In [1]: import numpy as np

In [2]: import numpy.linalg as la

In [3]: np.set_printoptions(precision=2, suppress=True, linewidth=200)

In [4]: J = np.load("data.npy")

In [5]: J
Out[5]: 
array([[ 0.29,  0.15, -0.05, -0.15, -0.15, -0.22, -0.29,  0.05],
       [ 0.15,  0.08, -0.03, -0.08, -0.08, -0.12, -0.15,  0.03],
       [-0.05, -0.03,  0.01,  0.03,  0.03,  0.04,  0.05, -0.01],
       [-0.15, -0.08,  0.03,  0.08,  0.08,  0.12,  0.15, -0.03],
       [-0.15, -0.08,  0.03,  0.08,  0.08,  0.12,  0.15, -0.03],
       [-0.22, -0.12,  0.04,  0.12,  0.12,  0.17,  0.22, -0.04],
       [-0.29, -0.15,  0.05,  0.15,  0.15,  0.22,  0.29, -0.05],
       [ 0.05,  0.03, -0.01, -0.03, -0.03, -0.04, -0.05,  0.01]])

In [6]: # a projection of rank 1

In [7]: vec = np.array([-2, 1, 1, 1, 0, -1, -1, 2])

In [8]: np.round(J @ vec, 2) + 0
Out[8]: array([-0.02, -0.01,  0.  ,  0.01,  0.01,  0.01,  0.02,  0.  ])

In [9]: U, s, vt = la.svd(J)

In [10]: s.round(2) + 0
Out[10]: array([1., 0., 0., 0., 0., 0., 0., 0.])

In [11]: np.argmax(s[:-1] / (s[1:] + 1e-6)) + 1
Out[11]: np.int64(1)

In [12]: out = U[:, :1] @ np.diag(s[:1]) @ vt[:1]

In [13]: round(float(la.norm(J - out, 2)), 2), np.round(s[1], 2)
Out[13]: (0.0, np.float64(0.0))

In [14]: la.matrix_rank(out)
Out[14]: np.int64(1)

In [15]: round(np.abs(J - out).max(), 2)
Out[15]: np.float64(0.0)

In [16]: rank = la.matrix_rank(J)

In [17]: rank
Out[17]: np.int64(1)

In [18]: N = la.svd(J)[2][rank:].T

In [19]: N @ N.T
Out[19]: 
array([[ 0.71, -0.15,  0.05,  0.15,  0.15,  0.22,  0.29, -0.05],
       [-0.15,  0.92,  0.03,  0.08,  0.08,  0.12,  0.15, -0.03],
       [ 0.05,  0.03,  0.99, -0.03, -0.03, -0.04, -0.05,  0.01],
       [ 0.15,  0.08, -0.03,  0.92, -0.08, -0.12, -0.15,  0.03],
       [ 0.15,  0.08, -0.03, -0.08,  0.92, -0.12, -0.15,  0.03],
       [ 0.22,  0.12, -0.04, -0.12, -0.12,  0.83, -0.22,  0.04],
       [ 0.29,  0.15, -0.05, -0.15, -0.15, -0.22,  0.71,  0.05],
       [-0.05, -0.03,  0.01,  0.03,  0.03,  0.04,  0.05,  0.99]])

In [20]: N.shape
Out[20]: (8, 7)

In [21]: np.allclose(J[:-1].T @ la.lstsq(J[:-1].T, J[-1])[0], J[-1])
Out[21]: True

In [22]: la.lstsq(J[:-1].T, J[-1])[2]
Out[22]: np.int32(1)

In [23]: np.unique(J.round(6), axis=0).shape
Out[23]: (7, 8)

In [24]: np.abs(np.diag(la.qr(J)[1])) > 1e-9
Out[24]: array([ True, False, False, False, False, False, False, False])

In [25]: out = np.array([[-3, -1], [1, 0], [-2, 0]])

In [26]: data = np.tile(out, (2, 3))

In [27]: data
Out[27]: 
array([[-3, -1, -3, -1, -3, -1],
       [ 1,  0,  1,  0,  1,  0],
       [-2,  0, -2,  0, -2,  0],
       [-3, -1, -3, -1, -3, -1],
       [ 1,  0,  1,  0,  1,  0],
       [-2,  0, -2,  0, -2,  0]])

In [28]: t3 = np.stack([data, 3 * data, data[::-1]])

In [29]: (t3 @ data.T).shape
Out[29]: (3, 6, 6)

In [30]: la.matrix_rank(t3.reshape(3, -1))
Out[30]: np.int64(2)

In [31]: la.matrix_rank(t3)
Out[31]: array([2, 2, 2])

In [32]: t3.shape
Out[32]: (3, 6, 6)

In [33]: np.einsum("bij,cij->bc", t3, t3)
Out[33]: 
array([[ 90, 270,  78],
       [270, 810, 234],
       [ 78, 234,  90]])

In [34]: W = np.array([[3, 2, 2, 3, 0, 0],
    ...:     [0, 3, 2, 1, 2, 0],
    ...:     [2, 2, 0, 1, 0, 3],
    ...:     [0, 0, 3, 0, 3, 3],
    ...:     [0, 2, 0, 3, 3, 3],
    ...:     [3, 0, 3, 2, 1, 2]])

In [35]: b = np.array([0, -2, -2, 0, -1, -2])

In [36]: H = np.maximum(data @ W + b, 0)

In [37]: la.matrix_rank(H)
Out[37]: np.int64(1)

In [38]: (H > 0).astype(int)
Out[38]: 
array([[0, 0, 0, 0, 0, 0],
       [1, 1, 0, 1, 1, 1],
       [0, 0, 0, 0, 0, 0],
       [0, 0, 0, 0, 0, 0],
       [1, 1, 0, 1, 1, 1],
       [0, 0, 0, 0, 0, 0]])

In [39]: H
Out[39]: 
array([[0, 0, 0, 0, 0, 0],
       [5, 4, 0, 7, 2, 4],
       [0, 0, 0, 0, 0, 0],
       [0, 0, 0, 0, 0, 0],
       [5, 4, 0, 7, 2, 4],
       [0, 0, 0, 0, 0, 0]])

In [40]: (H > 0).mean(axis=0)
Out[40]: array([0.33, 0.33, 0.  , 0.33, 0.33, 0.33])

In [41]: W2 = np.array([[-3, 0], [-2, 0], [1, 1], [-2, 3], [1, 1], [-2, 0]])

In [42]: W @ W2
Out[42]: 
array([[-17,  11],
       [ -4,   7],
       [-18,   3],
       [  0,   6],
       [-13,  12],
       [-13,  10]])

In [43]: (H @ W2).round(6).argmax(axis=1)
Out[43]: array([0, 1, 0, 0, 1, 0])
